$ python3 -q
>>> import numpy as np
>>> import numpy.linalg as la
>>> np.set_printoptions(precision=3, suppress=True, linewidth=120)
>>> def tidy(a):
...     return np.round(a, 3) + 0
... 
>>> feats = np.array([[0, 4, 0, -1, -3, -3, -4, -3],
...     [-4, 0, -4, 1, -6, -4, 0, 4],
...     [0, 4, 0, 0, -2, 6, 1, 3],
...     [1, -1, 0, 0, 0, 0, 0, -2],
...     [3, 6, 2, 0, 0, 2, 0, 2],
...     [3, 4, -6, 0, -2, 0, 0, 3],
...     [4, 0, -1, 0, 0, 0, 0, 4],
...     [3, -4, -3, 2, -2, -3, -4, 0]])
>>> # skew, so no eigenvalue has a real part
>>> x = np.array([2, 0, 0, 2, 2, 0, 0, 0])
>>> tidy(la.det(feats))
np.float64(194481.0)
>>> tidy(la.svd(feats, compute_uv=False))
array([12.257, 12.257,  8.09 ,  8.09 ,  3.873,  3.873,  1.148,  1.148])
>>> O = la.solve(np.eye(8) - feats, np.eye(8) + feats)
>>> print(tidy(O @ O.T))
[[1. 0. 0. 0. 0. 0. 0. 0.]
 [0. 1. 0. 0. 0. 0. 0. 0.]
 [0. 0. 1. 0. 0. 0. 0. 0.]
 [0. 0. 0. 1. 0. 0. 0. 0.]
 [0. 0. 0. 0. 1. 0. 0. 0.]
 [0. 0. 0. 0. 0. 1. 0. 0.]
 [0. 0. 0. 0. 0. 0. 1. 0.]
 [0. 0. 0. 0. 0. 0. 0. 1.]]
>>> x = np.array([1, 0, 3, -4, 3, 5, -1, 2])
>>> h1 = np.maximum(feats @ x, 0)
>>> tidy(np.tanh(feats @ x))
array([-1.   , -1.   ,  1.   , -0.995,  1.   , -1.   ,  1.   , -1.   ])
>>> print(np.maximum(feats @ x, 0) - np.maximum(-feats @ x, 0))
[-22 -50  29  -3  23 -15   9 -31]
>>> feats.T @ h1
array([105, 254,  37,   0, -58, 220,  29, 169])
>>> np.flatnonzero(h1 > 1e-9)
array([2, 4, 6])
>>> print(np.maximum(feats @ (3 * x), 0))
[ 0  0 87  0 69  0 27  0]
>>> print(h1)
[ 0  0 29  0 23  0  9  0]
>>> feats * (h1 > 1e-9)[:, None]
array([[ 0,  0,  0,  0,  0,  0,  0,  0],
       [ 0,  0,  0,  0,  0,  0,  0,  0],
       [ 0,  4,  0,  0, -2,  6,  1,  3],
       [ 0,  0,  0,  0,  0,  0,  0,  0],
       [ 3,  6,  2,  0,  0,  2,  0,  2],
       [ 0,  0,  0,  0,  0,  0,  0,  0],
       [ 4,  0, -1,  0,  0,  0,  0,  4],
       [ 0,  0,  0,  0,  0,  0,  0,  0]])
